$ ipython --no-banner

In [1]: import numpy as np

In [2]: from numpy import linalg as LA

In [3]: np.set_printoptions(precision=2, suppress=True, linewidth=140)

In [4]: rnd = lambda a: np.round(a, 2) + 0

In [5]: feats = np.load("case3.npy")

In [6]: rnd(feats)
Out[6]: 
array([[ 1.  ,  0.  ,  0.  ,  0.  ,  0.  ,  0.  ],
       [ 0.  ,  0.87,  0.5 ,  0.  ,  0.  ,  0.  ],
       [ 0.  , -0.5 ,  0.87,  0.  ,  0.  ,  0.  ],
       [ 0.  ,  0.  ,  0.  ,  1.  ,  0.  ,  0.  ],
       [ 0.  ,  0.  ,  0.  ,  0.  ,  1.  ,  0.  ],
       [ 0.  ,  0.  ,  0.  ,  0.  ,  0.  ,  1.  ]])

In [7]: x = np.array([2, -4, -2, 4, -3, -5])

In [8]: rnd(feats @ x)
Out[8]: array([ 2.  , -4.46,  0.27,  4.  , -3.  , -5.  ])

In [9]: rnd(np.einsum("ij,j->i", feats, x))
Out[9]: array([ 2.  , -4.46,  0.27,  4.  , -3.  , -5.  ])

In [10]: (feats @ x).argmax()
Out[10]: np.int64(3)

In [11]: rnd(feats @ (2 * x))
Out[11]: array([  4.  ,  -8.93,   0.54,   8.  ,  -6.  , -10.  ])

In [12]: feats @ np.eye(6)[3]
Out[12]: array([0., 0., 0., 1., 0., 0.])

In [13]: F = np.loadtxt("w.csv", delimiter=",")

In [14]: print(F)
[[ 3. -1. -4. -4. -4.  5.  2. -3.  2. -2.  0.  0.]
 [ 1.  2. -1.  0.  0.  0. -5.  3.  2. -4.  0.  0.]
 [ 4.  1. -3.  1.  1.  2.  3.  4. -2. -3.  0.  0.]
 [-2.  5.  0. -2. -5.  2. -3. -1. -3. -2.  0.  0.]
 [-3.  4. -4. -2. -5. -1.  2.  3.  1.  3.  0.  0.]
 [ 3.  3.  1.  3.  5. -2. -5.  3. -5. -2.  0.  0.]
 [ 0. -3.  0.  1. -1.  3.  0. -1.  2.  4.  0.  0.]
 [ 0.  1.  1.  2. -1.  4.  5.  1.  0.  0.  0.  0.]
 [ 3. -1. -1.  0.  2.  2. -5. -1. -4.  3.  0.  0.]
 [ 2.  5. -1. -1.  4.  2. -2.  2. -3.  1.  0.  0.]
 [ 0.  0.  0.  0.  0.  0.  0.  0.  0.  0.  1.  1.]
 [ 0.  0.  0.  0.  0.  0.  0.  0.  0.  0.  1.  1.]]

In [15]: rng = np.random.default_rng(1565)

In [16]: lab = rng.permutation(12)

In [17]: lab
Out[17]: array([ 6,  7,  4,  5, 10,  8,  0,  9, 11,  3,  1,  2])

In [18]: B = F[lab][:, lab]

In [19]: np.trace(B)
Out[19]: np.float64(-7.0)

In [20]: rnd(LA.det(B)), rnd(LA.det(F[lab]))
Out[20]: (np.float64(0.0), np.float64(0.0))

In [21]: B
Out[21]: 
array([[ 0., -1., -1.,  3.,  0.,  2.,  0.,  4.,  0.,  1., -3.,  0.],
       [ 5.,  1., -1.,  4.,  0.,  0.,  0.,  0.,  0.,  2.,  1.,  1.],
       [ 2.,  3., -5., -1.,  0.,  1., -3.,  3.,  0., -2.,  4., -4.],
       [-5.,  3.,  5., -2.,  0., -5.,  3., -2.,  0.,  3.,  3.,  1.],
       [ 0.,  0.,  0.,  0.,  1.,  0.,  0.,  0.,  1.,  0.,  0.,  0.],
       [-5., -1.,  2.,  2.,  0., -4.,  3.,  3.,  0.,  0., -1., -1.],
       [ 2., -3., -4.,  5.,  0.,  2.,  3., -2.,  0., -4., -1., -4.],
       [-2.,  2.,  4.,  2.,  0., -3.,  2.,  1.,  0., -1.,  5., -1.],
       [ 0.,  0.,  0.,  0.,  1.,  0.,  0.,  0.,  1.,  0.,  0.,  0.],
       [-3., -1., -5.,  2.,  0., -3., -2., -2.,  0., -2.,  5.,  0.],
       [-5.,  3.,  0.,  0.,  0.,  2.,  1., -4.,  0.,  0.,  2., -1.],
       [ 3.,  4.,  1.,  2.,  0., -2.,  4., -3.,  0.,  1.,  1., -3.]])
